>>> import numpy as np
>>> from numpy import linalg as LA
>>> np.set_printoptions(precision=2, suppress=True, linewidth=200, legacy="1.25")
>>> rng = np.random.default_rng(929111)
>>> X = np.eye(7, dtype=int)[rng.permutation(7)] * np.array([2, -2, 1, 1, 1, -1, 0])
>>> X
array([[ 0, -2,  0,  0,  0,  0,  0],
       [ 0,  0,  0,  0,  0,  0,  0],
       [ 0,  0,  0,  0,  1,  0,  0],
       [ 2,  0,  0,  0,  0,  0,  0],
       [ 0,  0,  0,  1,  0,  0,  0],
       [ 0,  0,  0,  0,  0, -1,  0],
       [ 0,  0,  1,  0,  0,  0,  0]])
>>> np.flatnonzero(LA.matrix_power((X != 0) + (X.T != 0) + np.eye(7), 7)[0])
array([0, 1, 2, 3, 4, 6])
>>> round(float(LA.det(X)), 2)
0.0
>>> F = np.array([[0.0, 0.0, -1.0, -1.0, -1.0, -1.0, -1.0, -1.0],
...     [0.0, 0.0, 0.0, 0.0, 0.0, 0.0, 0.0, 0.0],
...     [-1.0, 0.0, 0.0, -1.0, -1.0, -1.0, -1.0, -1.0],
...     [-1.0, 0.0, -1.0, 0.0, -1.0, -1.0, -1.0, -1.0],
...     [-1.0, 0.0, -1.0, -1.0, 0.0, -1.0, -1.0, -1.0],
...     [-1.0, 0.0, -1.0, -1.0, -1.0, 0.0, -1.0, -1.0],
...     [-1.0, 0.0, -1.0, -1.0, -1.0, -1.0, 0.0, -1.0],
...     [-1.0, 0.0, -1.0, -1.0, -1.0, -1.0, -1.0, 0.0]])
>>> F
array([[ 0.,  0., -1., -1., -1., -1., -1., -1.],
       [ 0.,  0.,  0.,  0.,  0.,  0.,  0.,  0.],
       [-1.,  0.,  0., -1., -1., -1., -1., -1.],
       [-1.,  0., -1.,  0., -1., -1., -1., -1.],
       [-1.,  0., -1., -1.,  0., -1., -1., -1.],
       [-1.,  0., -1., -1., -1.,  0., -1., -1.],
       [-1.,  0., -1., -1., -1., -1.,  0., -1.],
       [-1.,  0., -1., -1., -1., -1., -1.,  0.]])
>>> U, sv, VT = LA.svd(F)
>>> V = VT[:(sv > 1e-8).sum()]
>>> x0 = F[7] + 3 * F[6] + rng.integers(2) * np.eye(8)[0]
>>> x0
array([-4.,  0., -4., -4., -4., -4., -1., -3.])
>>> LA.matrix_rank(np.vstack([F, x0]))
7
>>> np.round(V.T @ V, 2) + 0
array([[1., 0., 0., 0., 0., 0., 0., 0.],
       [0., 0., 0., 0., 0., 0., 0., 0.],
       [0., 0., 1., 0., 0., 0., 0., 0.],
       [0., 0., 0., 1., 0., 0., 0., 0.],
       [0., 0., 0., 0., 1., 0., 0., 0.],
       [0., 0., 0., 0., 0., 1., 0., 0.],
       [0., 0., 0., 0., 0., 0., 1., 0.],
       [0., 0., 0., 0., 0., 0., 0., 1.]])
>>> round(float(LA.norm(x0 - V.T @ V @ x0)), 2)
0.0
>>> vals, V = LA.eigh(F)
>>> x0 = np.array([3, 2, 0, 2, 2, 1, -2, 1])
>>> round(float(x0 @ F @ x0 / (x0 @ x0)), 2), vals[0], round(float(vals[-1]), 2)
(-0.96, -6.0, 1.0)
>>> np.abs(F).sum(axis=1).max(), np.abs(vals).max()
(6.0, 6.0)
>>> x0 @ F @ x0
-26.0
>>> LA.eigvalsh(F[1:, 1:])
array([-5.,  0.,  1.,  1.,  1.,  1.,  1.])
